>>> import numpy as np
>>> np.set_printoptions(precision=2, suppress=True, linewidth=140)
>>> m1 = np.load("arr.npy")
>>> print(m1)
[[ 1.  3. -1.  2.  3.]
 [ 2. -1. -6.  1.  1.]
 [ 6.  1.  7.  1.  4.]
 [ 0.  0.  0. -3.  3.]
 [ 0.  0.  0.  5. -5.]]
>>> T = np.stack([m1, 5 * m1, m1[::-1]])
>>> print(np.round(np.linalg.det(T), 2) + 0)
[0. 0. 0.]
>>> print(np.einsum("bij,cij->bc", T, T))
[[ 238. 1190.   93.]
 [1190. 5950.  465.]
 [  93.  465.  238.]]
>>> print((T @ m1.T).shape)
(3, 5, 5)
>>> A = -1 * np.eye(3) + np.eye(3, k=1)
>>> print(A)
[[-1.  1.  0.]
 [ 0. -1.  1.]
 [ 0.  0. -1.]]
>>> print(A @ A)
[[ 1. -2.  1.]
 [ 0.  1. -2.]
 [ 0.  0.  1.]]
>>> print(np.trace(A))
-3.0
>>> print(np.linalg.matrix_power(A, 3))
[[-1.  3. -3.]
 [ 0. -1.  3.]
 [ 0.  0. -1.]]
>>> print(np.allclose(A @ A.T, A.T @ A))
False
>>> print(np.sort(np.abs(np.linalg.eigvals(A))))
[1. 1. 1.]
>>> print(np.round(np.linalg.det(A), 2))
-1.0
>>> print(np.argsort(-np.linalg.norm(m1, axis=0).round(6), kind="stable")[:3])
[2 4 0]
>>> print(round(np.linalg.norm(m1, 2) / np.linalg.norm(m1), 2))
0.71
>>> print([round(float(x), 2) for x in np.linalg.svd(m1, compute_uv=False)[:3]])
[10.95, 8.02, 6.45]
>>> w, V = np.linalg.eig(A)
>>> print(np.sort(np.linalg.eigvals(A @ A)))
[1. 1. 1.]
>>> print(w)
[-1. -1. -1.]
>>> out = np.array([[-3, 3, 3, -3, -1], [2, 2, -2, -2, -1], [1, -1, 0, 1, -1]])
>>> K = out.T @ out
>>> print(K)
[[ 14  -6 -13   6   0]
 [ -6  14   5 -14  -4]
 [-13   5  13  -5  -1]
 [  6 -14  -5  14   4]
 [  0  -4  -1   4   3]]
>>> proj = np.triu(np.array([[0, -2, 1, -2, -2],
...     [0, -3, 3, -1, -1],
...     [-3, -1, 3, -2, -2],
...     [-3, -1, -2, -1, 2],
...     [-2, 0, 2, -3, -2]]), 1) + np.eye(5)
>>> out = proj @ K @ np.linalg.inv(proj)
>>> print(np.trace(out), np.trace(K))
58.0 58
>>> print(np.argsort(-np.linalg.norm(K, axis=0).round(6), kind="stable")[:3])
[1 3 0]
>>> print(np.linalg.cond(K) > 100)
True
>>> print(np.round(np.linalg.norm(K, 2) / np.linalg.norm(K), 2))
0.92
>>> print(np.prod(np.diag(A)), round(float(np.linalg.det(A)), 2))
-1.0 -1.0
>>> print(np.linalg.matrix_rank(A - A[0, 0] * np.eye(3)))
2
>>> w, V = np.linalg.eigh(K)
>>> print(round(float(w.sum()), 2), np.trace(K))
58.0 58
>>> data = np.array([[0, 1, 0], [0, 0, 1], [1, 0, 0]])
>>> print(data)
[[0 1 0]
 [0 0 1]
 [1 0 0]]
>>> def softmax(z):
...     e = np.exp(z - z.max(axis=-1, keepdims=True))
...     return e / e.sum(axis=-1, keepdims=True)
... 
>>> print(softmax(data[1]))
[0.21 0.21 0.58]
>>> print(softmax(data).sum(axis=1))
[1. 1. 1.]
>>> print(softmax(data[1] + 4))
[0.21 0.21 0.58]
>>> scores = data @ data.T / np.sqrt(3)
>>> print(softmax(scores))
[[0.47 0.26 0.26]
 [0.26 0.47 0.26]
 [0.26 0.26 0.47]]
>>> print(softmax(scores).round(6).argmax(axis=1))
[0 1 2]
>>> print(data @ np.ones(3))
[1. 1. 1.]
>>> feats = np.load("test17.npy")
>>> print(feats)
[[2 5 2 2 0]
 [5 6 4 5 5]
 [2 4 6 4 4]
 [2 5 4 6 4]
 [0 5 4 4 4]]
>>> print(np.all(np.linalg.eigvalsh(feats) > 0))
False
>>> print(feats[3] @ feats[1])
106
>>> print(np.linalg.norm(feats, axis=0))
[ 6.08 11.27  9.38  9.85  8.54]
>>> print(round(np.linalg.norm(feats, 2), 2))
19.84
>>> print(round(np.linalg.norm(feats[3], 1), 2), np.round(np.linalg.norm(feats[3], np.inf), 2))
21.0 6.0
>>> print(np.linalg.norm(feats, axis=1))
[ 6.08 11.27  9.38  9.85  8.54]
>>> x = np.array([0, 0, 2, 3, 1])
>>> rhs = feats @ x
>>> print(rhs)
[10 28 28 30 24]
>>> print(np.round(np.linalg.solve(feats, rhs + feats[:, 0]), 2) + 0)
[1. 0. 2. 3. 1.]
>>> print(np.round(np.linalg.solve(feats, 5 * rhs), 2) + 0)
[ 0.  0. 10. 15.  5.]
>>> J = np.load("mat.npy")
>>> print(J)
[[0.08 0.08 0.25 0.08]
 [0.08 0.08 0.25 0.08]
 [0.25 0.25 0.75 0.25]
 [0.08 0.08 0.25 0.08]]
>>> w, V = np.linalg.eigh(J)
>>> x = np.array([-4, 0, 5, -1])
>>> print(np.round(np.linalg.eigvalsh(J[1:, 1:]), 2) + 0)
[0.   0.   0.92]
>>> print(V * np.abs(w) @ V.T)
[[0.08 0.08 0.25 0.08]
 [0.08 0.08 0.25 0.08]
 [0.25 0.25 0.75 0.25]
 [0.08 0.08 0.25 0.08]]
>>> print(round(float(x @ J @ x / (x @ x)), 2), round(float(w[0]), 2), np.round(w[-1], 2))
0.2 -0.0 1.0
>>> print(round(float(x @ J @ x), 2))
8.33
>>> U, sv, Vt = np.linalg.svd(J)
>>> print(np.argmax(sv[:-1] / (sv[1:] + 1e-6)) + 1)
1
>>> out = U[:, :1] @ np.diag(sv[:1]) @ Vt[:1]
>>> print(np.round(np.linalg.norm(J - out) / np.linalg.norm(J), 2))
0.0
>>> print(np.round(np.linalg.norm(J - out, 2), 2), round(sv[1], 2))
0.0 0.0
>>> print(out)
[[0.08 0.08 0.25 0.08]
 [0.08 0.08 0.25 0.08]
 [0.25 0.25 0.75 0.25]
 [0.08 0.08 0.25 0.08]]
>>> print(np.linalg.matrix_rank(J, rtol=0.1))
1
>>> arr = np.array([[-2, -2, 3, 3, -2], [0, 0, 0, 0, -3], [0, 0, 0, 0, 0]])
>>> print(arr)
[[-2 -2  3  3 -2]
 [ 0  0  0  0 -3]
 [ 0  0  0  0  0]]
>>> # column 1 repeats column 0
>>> U, sv, Vt = np.linalg.svd(arr)
>>> V = Vt[:(sv > 1e-8).sum()]
>>> rng = np.random.default_rng(553)
>>> x = arr[2] + -3 * arr[1] + rng.integers(2) * np.eye(5)[4]
>>> print(x)
[ 0.  0.  0.  0. 10.]
>>> print(np.diag(V.T @ V))
[0.15 0.15 0.35 0.35 1.  ]
>>> print(np.round(V.T @ V, 2) + 0)
[[ 0.15  0.15 -0.23 -0.23  0.  ]
 [ 0.15  0.15 -0.23 -0.23  0.  ]
 [-0.23 -0.23  0.35  0.35  0.  ]
 [-0.23 -0.23  0.35  0.35  0.  ]
 [ 0.    0.    0.    0.    1.  ]]
>>> print(round(np.linalg.norm(x - V.T @ V @ x), 2))
0.0
>>> print(np.linalg.matrix_rank(np.vstack([arr, x])))
2
>>> M = np.load("dump.npy")
>>> print(M.round(2) + 0)
[[ 0.    0.01  0.  ]
 [ 0.04 -0.01 -0.01]
 [ 6.04  6.    3.  ]
 [-0.02 -0.01  0.01]
 [ 6.02  5.99  3.01]]
>>> proj = M @ np.linalg.solve(M.T @ M, M.T)
>>> print(round(float(np.trace(proj)), 2))
3.0
>>> print(np.argsort(-np.linalg.norm(M, axis=0).round(6), kind="stable")[:3])
[0 1 2]
>>> print(np.linalg.matrix_rank(M, rtol=0.1))
1
>>> print(round(np.log10(np.linalg.cond(M))))
3
>>> print(np.linalg.cond(M) > 100)
True
>>> print([round(float(x), 2) for x in np.linalg.svd(M, compute_uv=False)[:3]])
[12.76, 0.05, 0.02]
>>> out = np.c_[M[:, :2] @ np.array([[0, 1], [-3, 0]]), np.array([1, -1, 0, 1, -1])]
>>> print(out.round(2) + 0)
[[ -0.04   0.     1.  ]
 [  0.04   0.04  -1.  ]
 [-18.01   6.04   0.  ]
 [  0.04  -0.02   1.  ]
 [-17.98   6.02  -1.  ]]
>>> print(np.linalg.matrix_rank(out))
3
>>> print(np.linalg.norm(np.linalg.qr(M)[0].T @ out, axis=0) ** 2 / ((out ** 2).sum(axis=0) + 1e-12))
[1.   1.   0.59]
>>> print(np.linalg.matrix_rank(np.c_[M, out]))
4
>>> T = np.stack([out, -3 * out, out[::-1]])
>>> print(np.einsum("bij,cij->bc", T, T))
[[  724.45 -2173.34   358.18]
 [-2173.34  6520.01 -1074.55]
 [  358.18 -1074.55   724.45]]
>>> print(np.linalg.matrix_rank(T))
[3 3 3]
